% ipython --no-banner

In [1]: import numpy as np

In [2]: np.set_printoptions(suppress=True, linewidth=160)

In [3]: def rnd(a):
   ...:     return np.round(a, 2) + 0
   ...: 

In [4]: mat = np.loadtxt("layer13.csv", delimiter=",")

In [5]: mat
Out[5]: 
array([[5., 5., 0., 0., 0.],
       [5., 2., 5., 0., 0.],
       [0., 5., 9., 5., 0.],
       [0., 0., 5., 9., 5.],
       [0., 0., 0., 5., 7.]])

In [6]: x0 = np.array([0, -2, 3, 9, 2])

In [7]: rhs = mat @ x0

In [8]: c, lr = np.zeros(5), 1 / np.linalg.norm(mat, 2) ** 2

In [9]: for i in range(10):
   ...:     c -= lr * mat.T @ (mat @ c - rhs)
   ...:     if i % 2 == 0: print(i, round(np.linalg.norm(mat @ c - rhs), 2))
   ...: 
0 27.43
2 12.46
4 8.6
6 7.58
8 7.11

In [10]: rnd(c)
Out[10]: array([-1.29, -0.68,  3.7 ,  6.9 ,  4.15])

In [11]: rnd(np.linalg.cond(mat))
Out[11]: np.float64(9.08)

In [12]: M = np.load("sample13.npy")

In [13]: M
Out[13]: 
array([[-1.1 ,  0.4 , -1.1 , -1.2 , -0.5 , -0.7 ,  0.  ],
       [ 0.  ,  1.3 , -0.3 ,  0.3 ,  1.7 ,  0.2 ,  1.7 ],
       [-0.2 ,  0.4 , -0.9 ,  0.7 , -1.5 , -0.3 ,  0.7 ],
       [ 1.36, -0.01,  0.18, -0.12, -0.42, -0.27,  0.31],
       [-0.1 ,  0.3 , -0.2 , -1.1 ,  1.9 ,  0.2 ,  1.9 ],
       [-1.2 ,  0.3 , -2.  ,  0.1 , -1.8 , -0.9 ,  0.4 ],
       [ 0.  ,  0.1 ,  0.5 ,  1.3 ,  1.4 ,  0.3 ,  1.  ],
       [ 0.4 , -0.6 ,  0.7 , -1.  ,  0.3 ,  0.8 , -0.7 ],
       [ 1.2 , -0.2 ,  0.1 ,  0.2 , -0.6 , -0.3 ,  0.3 ],
       [ 0.7 ,  1.8 , -1.  ,  0.3 , -0.9 ,  0.7 , -0.9 ],
       [ 0.1 , -1.2 ,  0.9 ,  1.1 , -1.  , -0.7 ,  0.4 ],
       [ 1.7 ,  1.1 , -0.2 , -1.5 ,  1.5 ,  1.5 ,  0.2 ],
       [-1.3 , -0.8 ,  0.2 , -0.9 ,  0.6 , -1.1 , -0.6 ],
       [-0.1 , -0.7 ,  1.3 , -1.3 , -0.7 ,  0.9 , -0.2 ]])

In [14]: Xc = M - M.mean(axis=0)

In [15]: evecs = np.linalg.svd(Xc)[2][:6]

In [16]: other = Xc - Xc @ evecs.T @ evecs

In [17]: rnd(other.std(axis=0))
Out[17]: array([0.01, 0.12, 0.12, 0.03, 0.03, 0.08, 0.02])

In [18]: rnd(np.diag(evecs.T @ evecs))
Out[18]: array([1.  , 0.6 , 0.64, 0.97, 0.97, 0.83, 0.99])

In [19]: rnd((Xc @ evecs.T).std(axis=0))
Out[19]: array([1.41, 1.09, 1.01, 0.95, 0.51, 0.41])

In [20]: other = np.array([[1, 2, -7], [2, 5, -6]])

In [21]: basis = np.kron(other, mat)

In [22]: basis.shape
Out[22]: (10, 15)

In [23]: cov = np.cov(M, rowvar=False)

In [24]: rnd(np.corrcoef(M.T))
Out[24]: 
array([[ 1.  ,  0.25,  0.31,  0.02,  0.19,  0.63, -0.02],
       [ 0.25,  1.  , -0.63,  0.03,  0.2 ,  0.38,  0.19],
       [ 0.31, -0.63,  1.  , -0.07,  0.3 ,  0.31, -0.08],
       [ 0.02,  0.03, -0.07,  1.  , -0.27, -0.32,  0.27],
       [ 0.19,  0.2 ,  0.3 , -0.27,  1.  ,  0.42,  0.46],
       [ 0.63,  0.38,  0.31, -0.32,  0.42,  1.  , -0.06],
       [-0.02,  0.19, -0.08,  0.27,  0.46, -0.06,  1.  ]])

In [25]: rnd(np.corrcoef(M[:, 4], M[:, 5])[0, 1])
Out[25]: np.float64(0.42)

In [26]: np.argsort(-M.std(axis=0).round(6), kind="stable")
Out[26]: array([4, 3, 0, 2, 1, 6, 5])

In [27]: cov.shape
Out[27]: (7, 7)

In [28]: rnd(M.std(axis=0))
Out[28]: array([0.89, 0.81, 0.86, 0.9 , 1.19, 0.74, 0.79])

In [29]: Xc = M - M.mean(axis=0)

In [30]: left, s, vt = np.linalg.svd(Xc, full_matrices=False)

In [31]: rnd(Xc.mean(axis=0))
Out[31]: array([0., 0., 0., 0., 0., 0., 0.])

In [32]: rnd((s ** 2).sum() ** 2 / (s ** 4).sum())
Out[32]: np.float64(4.22)

In [33]: np.abs(vt[0]).argmax()
Out[33]: np.int64(4)

In [34]: (np.sign(left[:, 0]) == np.sign(left[0, 0])).astype(int)
Out[34]: array([1, 0, 1, 1, 0, 1, 0, 0, 1, 1, 1, 0, 1, 0])

In [35]: rnd(vt[0] * np.sign(vt[0, np.abs(vt[0]).argmax()]))
Out[35]: array([ 0.32,  0.15,  0.25, -0.22,  0.77,  0.37,  0.2 ])

In [36]: rnd(s ** 2 / (s ** 2).sum())
Out[36]: array([0.36, 0.21, 0.18, 0.16, 0.05, 0.03, 0.01])

In [37]: rnd(s)
Out[37]: array([5.29, 4.09, 3.78, 3.55, 1.89, 1.55, 0.72])

In [38]: np.searchsorted(np.cumsum(s ** 2) / (s ** 2).sum(), 0.9) + 1
Out[38]: np.int64(4)

In [39]: np.abs(left[:, 0]).argmax()
Out[39]: np.int64(5)

In [40]: x0 = np.array([-1, 3, -3, 3, -1, 1, 2])

In [41]: h1 = np.maximum(M @ x0, 0)

In [42]: M * (h1 > 1e-9)[:, None]
Out[42]: 
array([[-1.1,  0.4, -1.1, -1.2, -0.5, -0.7,  0. ],
       [ 0. ,  1.3, -0.3,  0.3,  1.7,  0.2,  1.7],
       [-0.2,  0.4, -0.9,  0.7, -1.5, -0.3,  0.7],
       [ 0. , -0. ,  0. , -0. , -0. , -0. ,  0. ],
       [-0.1,  0.3, -0.2, -1.1,  1.9,  0.2,  1.9],
       [-1.2,  0.3, -2. ,  0.1, -1.8, -0.9,  0.4],
       [ 0. ,  0.1,  0.5,  1.3,  1.4,  0.3,  1. ],
       [ 0. , -0. ,  0. , -0. ,  0. ,  0. , -0. ],
       [ 0. , -0. ,  0. ,  0. , -0. , -0. ,  0. ],
       [ 0.7,  1.8, -1. ,  0.3, -0.9,  0.7, -0.9],
       [ 0. , -0. ,  0. ,  0. , -0. , -0. ,  0. ],
       [ 0. ,  0. , -0. , -0. ,  0. ,  0. ,  0. ],
       [-0. , -0. ,  0. , -0. ,  0. , -0. , -0. ],
       [-0. , -0. ,  0. , -0. , -0. ,  0. , -0. ]])

In [43]: rnd(np.maximum(M @ x0, 0) - np.maximum(-M @ x0, 0))
Out[43]: array([ 1.8 ,  7.6 ,  8.8 , -1.52,  0.4 , 10.1 ,  3.6 , -8.2 , -0.6 ,  8.4 , -2.  , -1.9 , -7.3 , -8.6 ])

In [44]: rnd(M.T @ h1)
Out[44]: array([-10.02,  32.75, -39.06,  14.05, -21.12,  -4.43,  19.92])

In [45]: rnd(np.tanh(M @ x0))
Out[45]: array([ 0.95,  1.  ,  1.  , -0.91,  0.38,  1.  ,  1.  , -1.  , -0.54,  1.  , -0.96, -0.96, -1.  , -1.  ])

In [46]: rnd(np.maximum(M @ (3 * x0), 0))
Out[46]: array([ 5.4, 22.8, 26.4,  0. ,  1.2, 30.3, 10.8,  0. ,  0. , 25.2,  0. ,  0. ,  0. ,  0. ])
